>>> import numpy as np
>>> import numpy.linalg as la
>>> np.set_printoptions(precision=2, suppress=True, linewidth=200, floatmode="fixed")
>>> def tidy(a):
...     return np.round(a, 2) + 0
... 
>>> M = np.load("a.npy")
>>> M
array([[-3.00,  1.00,  0.00,  0.00],
       [ 0.00, -3.00,  1.00,  0.00],
       [ 0.00,  0.00, -3.00,  1.00],
       [ 0.00,  0.00,  0.00, -3.00]])
>>> # triangular, det is the product of the diagonal
>>> O = M.astype(float).copy()
>>> for j in range(4):
...     O[:, j] -= O[:, :j] @ (O[:, :j].T @ O[:, j])
...     O[:, j] /= la.norm(O[:, j])
... 
>>> O
array([[-1.00,  0.00,  0.00,  0.00],
       [ 0.00, -1.00,  0.00,  0.00],
       [ 0.00,  0.00, -1.00,  0.00],
       [ 0.00,  0.00,  0.00, -1.00]])
>>> O.T @ O
array([[1.00, 0.00, 0.00, 0.00],
       [0.00, 1.00, 0.00, 0.00],
       [0.00, 0.00, 1.00, 0.00],
       [0.00, 0.00, 0.00, 1.00]])
>>> arr = np.load("w.npy")
>>> arr
array([[1.00, 0.20, 0.04, 0.01],
       [0.20, 1.00, 0.20, 0.04],
       [0.04, 0.20, 1.00, 0.20],
       [0.01, 0.04, 0.20, 1.00]])
>>> # symmetric
>>> x = np.ones(4)
>>> for _ in range(6):
...     x = arr @ x
...     x /= la.norm(x)
...     print(round(x @ arr @ x, 2))
... 
1.36
1.36
1.36
1.36
1.36
1.36
>>> tidy(la.eigvalsh(arr)[-1])
np.float64(1.36)
>>> E = np.array([[0, 0, 0], [0, 0, 3], [0, -3, 0]])
>>> E
array([[ 0,  0,  0],
       [ 0,  0,  3],
       [ 0, -3,  0]])
>>> left, sigma, Vt = la.svd(E)
>>> vecs = Vt[:(sigma > 1e-8).sum()]
>>> rng = np.random.default_rng(5344)
>>> x = E[1] + 5 * E[2] + rng.integers(2) * np.eye(3)[0]
>>> x
array([  1.00, -15.00,   3.00])
>>> tidy(la.norm(x - vecs.T @ vecs @ x))
np.float64(1.0)
>>> np.diag(vecs.T @ vecs)
array([0.00, 1.00, 1.00])
>>> la.matrix_rank(np.vstack([E, x]))
np.int64(3)
>>> left, sigma, Vt = la.svd(E)
>>> sigma
array([3.00, 3.00, 0.00])
>>> A2 = left[:, :2] @ np.diag(sigma[:2]) @ Vt[:2]
>>> tidy(la.norm(E - A2) / la.norm(E))
np.float64(0.0)
>>> la.matrix_rank(A2)
np.int64(2)
>>> np.abs(E - A2).max()
np.float64(0.0)
>>> rank = la.matrix_rank(E)
>>> rank
np.int64(2)
>>> ns = la.svd(E)[2][rank:].T
>>> ns @ ns.T
array([[1.00, 0.00, 0.00],
       [0.00, 0.00, 0.00],
       [0.00, 0.00, 0.00]])
>>> [int(la.matrix_rank(E[:, :j + 1])) for j in range(3)]
[0, 1, 2]
>>> [int(la.matrix_rank(E[:i])) for i in range(1, len(E) + 1)]
[0, 1, 2]
>>> E @ ns
array([[0.00],
       [0.00],
       [0.00]])
>>> ns.shape
(3, 1)
>>> ns[:, 0] / ns[np.abs(ns[:, 0]).round(6).argmax(), 0]
array([1.00, 0.00, 0.00])
>>> left, sigma, Vt = la.svd(E, full_matrices=False)
>>> (sigma > 1e-8).sum()
np.int64(2)
>>> tidy(np.sqrt((sigma ** 2).sum())), tidy(la.norm(E))
(np.float64(4.24), np.float64(4.24))
>>> np.cumsum(sigma ** 2) / np.sum(sigma ** 2)
array([0.50, 1.00, 1.00])
>>> sigma / sigma[0]
array([1.00, 1.00, 0.00])
>>> np.allclose(left * sigma @ Vt, E)
True
>>> sigma
array([3.00, 3.00, 0.00])
>>> proj = np.triu(np.array([[-1, -1, 4], [-3, 4, 0], [1, -3, -2]]), 1) + np.eye(3)
>>> A2 = proj @ E @ la.inv(proj)
>>> tidy(la.det(A2))
np.float64(0.0)
>>> X = np.load("mat.npy")
>>> X
array([[0, 0, 1],
       [0, 2, 0],
       [0, 0, 0]])
>>> # rows and columns are dependent
>>> th = np.radians(72)
>>> Rm = np.eye(3)
>>> Rm[0, 0] = Rm[2, 2] = np.cos(th)
>>> Rm[0, 2], Rm[2, 0] = -np.sin(th), np.sin(th)
>>> tidy(Rm)
array([[ 0.31,  0.00, -0.95],
       [ 0.00,  1.00,  0.00],
       [ 0.95,  0.00,  0.31]])
>>> A2 = X @ Rm.T
>>> np.allclose(la.norm(X, axis=1), la.norm(A2, axis=1))
True
>>> tidy(np.abs(A2 - X).max(axis=0))
array([0.95, 0.00, 0.69])
>>> rank = la.matrix_rank(X)
>>> rank
np.int64(2)
>>> ns = la.svd(X)[2][rank:].T
>>> la.matrix_rank(X.T @ X), la.matrix_rank(X @ X.T)
(np.int64(2), np.int64(2))
>>> [int(la.matrix_rank(np.delete(X, i, axis=0))) for i in range(3)]
[1, 1, 2]
>>> [int(la.matrix_rank(X[:i])) for i in range(1, len(X) + 1)]
[1, 2, 2]
>>> ns.shape
(3, 1)
>>> x = np.array([1, 1, 2])
>>> np.sign((X @ x).round(6))
array([1, 1, 0])
>>> X @ np.ones(3)
array([1.00, 2.00, 0.00])
>>> X @ x
array([2, 2, 0])
>>> mat = rng.normal(size=(20, 5)) + 5 * np.array([-1, -2, -3, 0, -3])
>>> tidy(mat)
array([[ -3.98, -10.50, -15.75,  -0.52, -13.95],
       [ -3.93, -11.16, -15.83,  -0.09, -13.76],
       [ -5.55,  -9.10, -14.33,  -1.48, -13.97],
       [ -6.06, -10.29, -15.08,   1.29, -14.18],
       [ -6.42,  -9.85, -12.58,  -2.02, -13.86],
       [ -5.04, -10.70, -14.88,  -0.78, -14.44],
       [ -6.93, -10.59, -15.37,   1.32, -13.76],
       [ -4.99, -11.07, -13.74,  -1.44, -15.57],
       [ -5.20,  -9.80, -15.83,   1.74, -17.23],
       [ -4.68,  -9.21, -16.02,   2.53, -14.57],
       [ -2.27,  -8.92, -13.29,  -0.35, -15.87],
       [ -4.51,  -9.85, -14.01,   0.99, -14.94],
       [ -4.61, -10.24, -14.81,   0.82, -14.67],
       [ -2.39,  -8.56, -14.36,  -0.26, -14.97],
       [ -5.98,  -9.42, -14.14,   1.09, -16.28],
       [ -3.72,  -9.89, -17.05,  -0.31, -12.60],
       [ -4.55,  -9.49, -15.37,   1.76, -16.41],
       [ -4.23, -10.93, -15.26,   0.05, -15.24],
       [ -4.77, -10.43, -15.64,  -0.84, -15.27],
       [ -3.98, -11.51, -15.33,   0.45, -14.53]])
>>> Ac = (mat - mat.mean(axis=0)) / mat.std(axis=0)
>>> tidy(Ac.std(axis=0))
array([1.00, 1.00, 1.00, 1.00, 1.00])
>>> coef = la.lstsq(np.delete(Ac, 0, axis=1), Ac[:, 0])[0]
>>> tidy(1 - np.var(Ac[:, 0] - np.delete(Ac, 0, axis=1) @ coef))
np.float64(0.18)
>>> tidy(coef)
array([ 0.33, -0.44, -0.42, -0.25])
>>> A2 = np.array([[-2, -9, -1], [-6, 7, -2], [4, -9, -6], [4, -4, -7], [-2, -3, 1]])
>>> A2 @ mat
Traceback (most recent call last):
  File "<python-input-82>", line 1, in <module>
    A2 @ mat
    ~~~^~~~~
ValueError: matmul: Input operand 1 has a mismatch in its core dimension 0, with gufunc signature (n?,k),(k,m?)->(n?,m?) (size 20 is different from 3)
>>> la.matrix_rank(np.vstack([mat, A2.T]))
np.int64(5)
>>> cent = mat[[5, 19]].astype(float)
>>> for _ in range(7):
...     labels = la.norm(mat[:, None] - cent, axis=-1).argmin(axis=1)
...     cent = np.array([mat[labels == j].mean(axis=0) for j in range(2)])
... 
>>> labels
array([1, 1, 0, 1, 0, 0, 1, 0, 1, 1, 0, 0, 1, 0, 0, 1, 1, 1, 0, 1])
>>> tidy(cent[1] - cent[0])
array([-0.06, -0.56, -1.50,  1.39,  0.39])
>>> tidy(cent)
array([[ -4.66,  -9.76, -14.11,  -0.56, -15.02],
       [ -4.72, -10.33, -15.61,   0.82, -14.63]])
>>> np.bincount(labels)
array([ 9, 11])
>>> A = np.load("x.npy")
>>> A
array([[ 2.61,  1.87,  3.65,  1.65,  1.40],
       [-2.23,  2.42, -1.44, -0.56, -3.37],
       [-0.88,  3.31,  0.43,  0.20, -2.73],
       [-1.07,  1.14, -0.69, -0.32, -1.63],
       [ 1.35,  0.87,  1.83,  0.72,  0.66],
       [ 1.33,  0.93,  1.76,  0.73,  0.73],
       [ 1.45,  3.03,  2.89,  1.35, -0.37],
       [ 1.48,  3.06,  2.93,  1.37, -0.31],
       [ 0.27,  2.14,  1.08,  0.49, -1.12],
       [-0.01, -0.02,  0.00, -0.03,  0.02],
       [-0.92,  3.24,  0.44,  0.14, -2.67],
       [ 1.45,  2.93,  2.96,  1.25, -0.29],
       [-0.89,  3.36,  0.36,  0.23, -2.73],
       [-2.13,  2.44, -1.42, -0.66, -3.41],
       [-2.20,  2.41, -1.36, -0.62, -3.44],
       [ 0.21,  2.16,  1.10,  0.42, -0.91],
       [-2.18,  2.42, -1.42, -0.63, -3.42]])
>>> A2 = np.c_[A[:, :2] @ np.array([[0, 2], [-2, -1]]), np.array([-1, 8, -2, -9, -5, 1, -1, 1, -5, -6, -5, -8, -6, 2, -9, -4, -4])]
>>> tidy(A2)
array([[-3.74,  3.35, -1.00],
       [-4.84, -6.88,  8.00],
       [-6.62, -5.07, -2.00],
       [-2.28, -3.28, -9.00],
       [-1.74,  1.83, -5.00],
       [-1.86,  1.73,  1.00],
       [-6.06, -0.13, -1.00],
       [-6.12, -0.10,  1.00],
       [-4.28, -1.60, -5.00],
       [ 0.04,  0.00, -6.00],
       [-6.48, -5.08, -5.00],
       [-5.86, -0.03, -8.00],
       [-6.72, -5.14, -6.00],
       [-4.88, -6.70,  2.00],
       [-4.82, -6.81, -9.00],
       [-4.32, -1.74, -4.00],
       [-4.84, -6.78, -4.00]])
>>> tidy(la.norm(A2 - A @ la.lstsq(A, A2)[0], axis=0))
array([ 0.00,  0.00, 14.86])
>>> la.matrix_rank(A2)
np.int64(3)
>>> la.matrix_rank(np.c_[A, A2])
np.int64(6)
>>> Ac = A - A.mean(axis=0)
>>> left, sigma, Vt = la.svd(Ac, full_matrices=False)
>>> tidy(sigma ** 2 / (sigma ** 2).sum())
array([0.85, 0.15, 0.00, 0.00, 0.00])
>>> np.searchsorted(np.cumsum(sigma ** 2) / (sigma ** 2).sum(), 0.9) + 1
np.int64(2)
>>> tidy(Vt[0] * np.sign(Vt[0, np.abs(Vt[0]).argmax()]))
array([ 0.55, -0.07,  0.57,  0.25,  0.55])
>>> (np.sign(left[:, 0]) == np.sign(left[0, 0])).astype(int)
array([1, 0, 0, 0, 1, 1, 1, 1, 1, 1, 0, 1, 0, 0, 0, 1, 0])
>>> tidy(np.abs(Vt[-1]))
array([0.33, 0.53, 0.40, 0.53, 0.41])
>>> tidy(Ac.mean(axis=0))
array([0.00, 0.00, 0.00, 0.00, 0.00])
>>> tidy((sigma ** 2).sum() ** 2 / (sigma ** 4).sum())
np.float64(1.34)
>>> A2 = np.array([[1, 2, 0, -1],
...     [1, 0, 2, 1],
...     [-2, 0, 1, -1],
...     [-1, 0, -2, -2],
...     [0, 1, 1, 0]])
>>> cent = np.array([[-4, 8, 7, -1, -2],
...     [-3, 1, 2, 6, -3],
...     [-9, -9, -4, 9, -9],
...     [2, -1, 6, -2, 0]])
>>> J = A2 @ cent
>>> J
array([[-12,  11,   5,  13,  -8],
       [-20, -11,   5,  15, -20],
       [ -3, -24, -24,  13,  -5],
       [ 18,  12, -11, -13,  20],
       [-12,  -8,  -2,  15, -12]])
>>> np.argsort(-la.norm(J, axis=0).round(6), kind="stable")[:3]
array([4, 1, 0])
>>> la.cond(J) > 100
np.True_
>>> np.unique(J.round(6), axis=0).shape
(5, 5)
>>> np.allclose(J[:-1].T @ la.lstsq(J[:-1].T, J[-1])[0], J[-1])
True
>>> tidy(np.trace(la.pinv(J) @ J))
np.float64(4.0)
>>> A2 = J[0, 0] * J[1:] - np.outer(J[1:, 0], J[0])
>>> A2
array([[   0,  352,   40,   80,   80],
       [   0,  321,  303, -117,   36],
       [   0, -342,   42,  -78,  -96],
       [   0,  228,   84,  -24,   48]])
>>> tidy(J[:, 0] / J[0, 0])
array([ 1.00,  1.67,  0.25, -1.50,  1.00])
>>> (J - J.T) / 2
array([[  0.00,  15.50,   4.00,  -2.50,   2.00],
       [-15.50,   0.00,  14.50,   1.50,  -6.00],
       [ -4.00, -14.50,   0.00,  12.00,  -1.50],
       [  2.50,  -1.50, -12.00,   0.00,   2.50],
       [ -2.00,   6.00,   1.50,  -2.50,   0.00]])
>>> tidy(la.det(J))
np.float64(0.0)
>>> la.matrix_power(J, 2)
array([[ 239, -153, -252, -215,  207],
       [ 955,  121, -400, -855,  895],
       [ 882, 1003,  308, -955,  944],
       [-897,   14,  517,  740, -829],
       [ 724,  280, -193, -677,  710]])
>>> (J + J.T) / 2
array([[-12.00,  -4.50,   1.00,  15.50, -10.00],
       [ -4.50, -11.00,  -9.50,  13.50, -14.00],
       [  1.00,  -9.50, -24.00,   1.00,  -3.50],
       [ 15.50,  13.50,   1.00, -13.00,  17.50],
       [-10.00, -14.00,  -3.50,  17.50, -12.00]])
>>> tidy(np.abs(la.eigvals(J)).max())
np.float64(37.96)
>>> tidy(np.sort(np.abs(la.eigvals(J))))
array([ 0.00,  5.69,  5.69, 37.96, 37.96])
>>> np.trace(J)
np.int64(-72)
